% ipython --no-banner

In [1]: import numpy as np

In [2]: import numpy.linalg as la

In [3]: np.set_printoptions(precision=3, suppress=True, linewidth=160)

In [4]: data = np.load("w.npy")

In [5]: print(data)
[[ 0  0  0]
 [ 1  0  0]
 [ 0 -2  0]]

In [6]: T = np.stack([data, 2 * data, data[::-1]])

In [7]: print(la.matrix_rank(T.reshape(3, -1)))
2

In [8]: print((T @ data.T).shape)
(3, 3, 3)

In [9]: print(la.norm(T, axis=(1, 2)))
[2.236 4.472 2.236]

In [10]: x = np.array([3, 3, 1])

In [11]: h1 = np.maximum(data @ x, 0)

In [12]: print(data.T @ h1)
[3 0 0]

In [13]: print(np.tanh(data @ x))
[ 0.     0.995 -1.   ]

In [14]: print(h1)
[0 3 0]

In [15]: Uu, sigma, Vh = la.svd(data)

In [16]: V = Vh[:(sigma > 1e-8).sum()]

In [17]: rng = np.random.default_rng(1732)

In [18]: x = data[1] + -3 * data[0] + rng.integers(2) * np.eye(3)[1]

In [19]: print(x)
[1. 1. 0.]

In [20]: print(la.matrix_rank(np.vstack([data, x])))
2

In [21]: print(V.T @ V)
[[1. 0. 0.]
 [0. 1. 0.]
 [0. 0. 0.]]

In [22]: Uu, sigma, Vh = la.svd(data)

In [23]: print(sigma)
[2. 1. 0.]

In [24]: out = Uu[:, :2] @ np.diag(sigma[:2]) @ Vh[:2]

In [25]: print(la.matrix_rank(data, rtol=0.05))
2

In [26]: print(round(float(la.norm(data - out, 2)), 3), sigma[2])
0.0 0.0

In [27]: r0 = np.array([1, 3, 0, 3, 2])

In [28]: mat = np.array([np.roll(r0, i) for i in range(5)])

In [29]: print(mat)
[[1 3 0 3 2]
 [2 1 3 0 3]
 [3 2 1 3 0]
 [0 3 2 1 3]
 [3 0 3 2 1]]

In [30]: q, R = la.qr(mat)

In [31]: print(np.round(q.T @ q, 3) + 0)
[[1. 0. 0. 0. 0.]
 [0. 1. 0. 0. 0.]
 [0. 0. 1. 0. 0.]
 [0. 0. 0. 1. 0.]
 [0. 0. 0. 0. 1.]]

In [32]: print(np.round(q @ R, 3) + 0)
[[1. 3. 0. 3. 2.]
 [2. 1. 3. 0. 3.]
 [3. 2. 1. 3. 0.]
 [0. 3. 2. 1. 3.]
 [3. 0. 3. 2. 1.]]

In [33]: q, _ = la.qr(np.array([[0.3, -1.1, -0.3, -0.4, 0.0, 0.6, 1.2],
    ...:     [1.9, -0.8, -0.4, -2.2, 0.5, -1.8, 0.4],
    ...:     [-1.6, -1.7, -0.8, -0.4, -2.8, -0.2, -0.2],
    ...:     [1.0, -1.9, -0.9, -1.1, -0.6, -0.1, -0.6],
    ...:     [0.3, -0.2, -0.8, -1.0, -1.7, -0.1, -2.6],
    ...:     [-1.8, -0.9, -1.6, -0.3, 1.0, 0.3, 0.5],
    ...:     [0.7, 1.1, -1.1, 0.0, 0.3, 0.9, 0.0]]))

In [34]: M = -3 * q

In [35]: print(M)
[[ 0.27   1.063  0.141  0.88  -0.37   2.351 -1.156]
 [ 1.712  0.958 -0.352 -1.87  -0.725 -0.46  -0.889]
 [-1.442  1.417 -0.023 -0.427  1.606 -0.696 -1.291]
 [ 0.901  1.89  -0.357  1.516  0.065 -0.928  1.152]
 [ 0.27   0.22  -1.067 -1.096  1.551  1.34   1.529]
 [-1.622  0.645 -1.581 -0.427 -1.744  0.103  0.464]
 [ 0.631 -0.953 -2.256  0.929  0.552 -0.333 -1.151]]

In [36]: x = np.array([-1, 1, 2, 3, -1, 0, -1])

In [37]: print(np.einsum("ij,j->i", M, x))
[ 5.242 -5.456  1.216  3.603 -8.553 -0.896 -2.71 ]

In [38]: print((M * x).sum(axis=1))
[ 5.242 -5.456  1.216  3.603 -8.553 -0.896 -2.71 ]

In [39]: print(M @ np.ones(7))
[ 3.18  -1.626 -0.857  4.239  2.747 -4.163 -2.581]

In [40]: print((M @ x).argmax())
0

In [41]: F = np.load("data.npy")

In [42]: print(F)
[[-1.  1.  1.]
 [ 1. -1.  1.]
 [ 1.  1. -1.]]

In [43]: vals, V = la.eig(F)

In [44]: print(np.sort(la.eigvals(F.T)))
[-2. -2.  1.]

In [45]: print(np.sort(la.eigvals(la.inv(F))))
[-0.5 -0.5  1. ]

In [46]: print(vals)
[ 1. -2. -2.]

In [47]: out = F / la.norm(F, axis=1, keepdims=True)

In [48]: cov = out @ out.T

In [49]: print((cov - 2 * np.eye(3)).round(6).argmax(axis=1))
[1 0 0]

In [50]: feats = np.load("a.npy")

In [51]: print(feats)
[[-5 -4  5  0 -8  3]
 [-4 -5 -4  5  0 -8]
 [ 5 -4 -5 -4  5  0]
 [ 0  5 -4 -5 -4  5]
 [-8  0  5 -4 -5 -4]
 [ 3 -8  0  5 -4 -5]]

In [52]: print(np.sort(np.abs(la.eigvals(feats))))
[ 3.644  6.379  7.544  9.139 16.734 17.595]

In [53]: print(np.allclose(feats, feats.T))
True

In [54]: print(feats @ feats)
[[139  -4 -74   7  93  34]
 [ -4 146   0 -74  24  93]
 [-74   0 107   0 -74   7]
 [  7 -74   0 107   0 -74]
 [ 93  24 -74   0 146  -4]
 [ 34  93   7 -74  -4 139]]

In [55]: print(np.trace(feats))
-30

In [56]: print((feats + feats.T) / 2)
[[-5. -4.  5.  0. -8.  3.]
 [-4. -5. -4.  5.  0. -8.]
 [ 5. -4. -5. -4.  5.  0.]
 [ 0.  5. -4. -5. -4.  5.]
 [-8.  0.  5. -4. -5. -4.]
 [ 3. -8.  0.  5. -4. -5.]]

In [57]: print(round(float(np.abs(la.eigvals(feats)).max()), 3))
17.595

In [58]: W = np.array([[-2, -2, -2, 2], [-2, 1, -1, 2], [2, -2, 1, -1]])

In [59]: beta = np.array([0, 1, 1, 2])

In [60]: act = np.maximum(data @ W + beta, 0)

In [61]: print((act > 0).mean(axis=0))
[0.333 0.333 0.667 0.667]

In [62]: print(act)
[[0 1 1 2]
 [0 0 0 4]
 [4 0 3 0]]

In [63]: Z = np.array([[3, 0, -2], [0, -3, 0], [-3, 3, 1], [-3, 3, 2]])

In [64]: print((act @ Z).round(6).argmax(axis=1))
[1 1 1]

In [65]: print(act @ Z)
[[ -9   6   5]
 [-12  12   8]
 [  3   9  -5]]

In [66]: vals, V = la.eigh(feats)

In [67]: print(np.round(V.T @ V, 3) + 0)
[[1. 0. 0. 0. 0. 0.]
 [0. 1. 0. 0. 0. 0.]
 [0. 0. 1. 0. 0. 0.]
 [0. 0. 0. 1. 0. 0.]
 [0. 0. 0. 0. 1. 0.]
 [0. 0. 0. 0. 0. 1.]]

In [68]: print(la.eigvalsh(feats @ feats))
[ 13.281  40.686  56.911  83.515 280.033 309.575]

In [69]: print(la.svd(feats, compute_uv=False))
[17.595 16.734  9.139  7.544  6.379  3.644]

In [70]: print(np.round(V.T @ feats @ V, 3) + 0)
[[-17.595   0.      0.      0.      0.      0.   ]
 [  0.    -16.734   0.      0.      0.      0.   ]
 [  0.      0.     -7.544   0.      0.      0.   ]
 [  0.      0.      0.     -3.644   0.      0.   ]
 [  0.      0.      0.      0.      6.379   0.   ]
 [  0.      0.      0.      0.      0.      9.139]]

In [71]: print(np.round(V @ np.diag(vals) @ V.T, 3) + 0)
[[-5. -4.  5.  0. -8.  3.]
 [-4. -5. -4.  5.  0. -8.]
 [ 5. -4. -5. -4.  5.  0.]
 [ 0.  5. -4. -5. -4.  5.]
 [-8.  0.  5. -4. -5. -4.]
 [ 3. -8.  0.  5. -4. -5.]]

In [72]: print(round(vals.sum(), 3), np.trace(feats))
-30.0 -30

In [73]: J = np.diag(np.array([-1, 0, -5, 0, 4, -2, 0])) + 2 * np.eye(7, k=1) + 2 * np.eye(7, k=-1)

In [74]: print(J)
[[-1.  2.  0.  0.  0.  0.  0.]
 [ 2.  0.  2.  0.  0.  0.  0.]
 [ 0.  2. -5.  2.  0.  0.  0.]
 [ 0.  0.  2.  0.  2.  0.  0.]
 [ 0.  0.  0.  2.  4.  2.  0.]
 [ 0.  0.  0.  0.  2. -2.  2.]
 [ 0.  0.  0.  0.  0.  2.  0.]]

In [75]: x = np.array([0, 0, 0, 2, 1, 2, 2])

In [76]: print((J @ x).argmax())
4

In [77]: print(np.einsum("ij,j->i", J, x))
[ 0.  0.  4.  2. 12.  2.  4.]

In [78]: print(np.sign((J @ x).round(6)))
[0. 0. 1. 1. 1. 1. 1.]

In [79]: z = rng.permutation(7)

In [80]: out = J[:, z] * rng.choice([-1, 1], 7)

In [81]: print(out)
[[ 1. -0. -0.  0. -0. -2.  0.]
 [-2. -0. -0.  2. -0. -0.  0.]
 [-0. -2. -0. -5. -0. -2.  0.]
 [-0. -0. -0.  2. -0. -0.  2.]
 [-0. -2. -2.  0. -0. -0.  4.]
 [-0. -0.  2.  0. -2. -0.  2.]
 [-0. -0. -2.  0. -0. -0.  0.]]

In [82]: Uu, _, Vh = la.svd(J.T @ out)

In [83]: print(z)
[0 3 5 2 6 1 4]

In [84]: E = np.array([[10, 7, 7, 9, 2, 13, 9],
    ...:     [7, 5, 6, 6, 2, 9, 7],
    ...:     [7, 6, 17, 3, 8, 8, 14],
    ...:     [9, 6, 3, 9, 0, 12, 6],
    ...:     [2, 2, 8, 0, 4, 2, 6],
    ...:     [13, 9, 8, 12, 2, 17, 11],
    ...:     [9, 7, 14, 6, 6, 11, 13]])

In [85]: print(np.unique(E.round(6), axis=0).shape)
(7, 7)

In [86]: print(np.allclose(E[:-1].T @ la.lstsq(E[:-1].T, E[-1])[0], E[-1]))
True

In [87]: print(np.round(E @ la.pinv(E) @ E, 3) + 0)
[[10.  7.  7.  9.  2. 13.  9.]
 [ 7.  5.  6.  6.  2.  9.  7.]
 [ 7.  6. 17.  3.  8.  8. 14.]
 [ 9.  6.  3.  9.  0. 12.  6.]
 [ 2.  2.  8.  0.  4.  2.  6.]
 [13.  9.  8. 12.  2. 17. 11.]
 [ 9.  7. 14.  6.  6. 11. 13.]]

In [88]: print(la.lstsq(E[:-1].T, E[-1])[2])
2
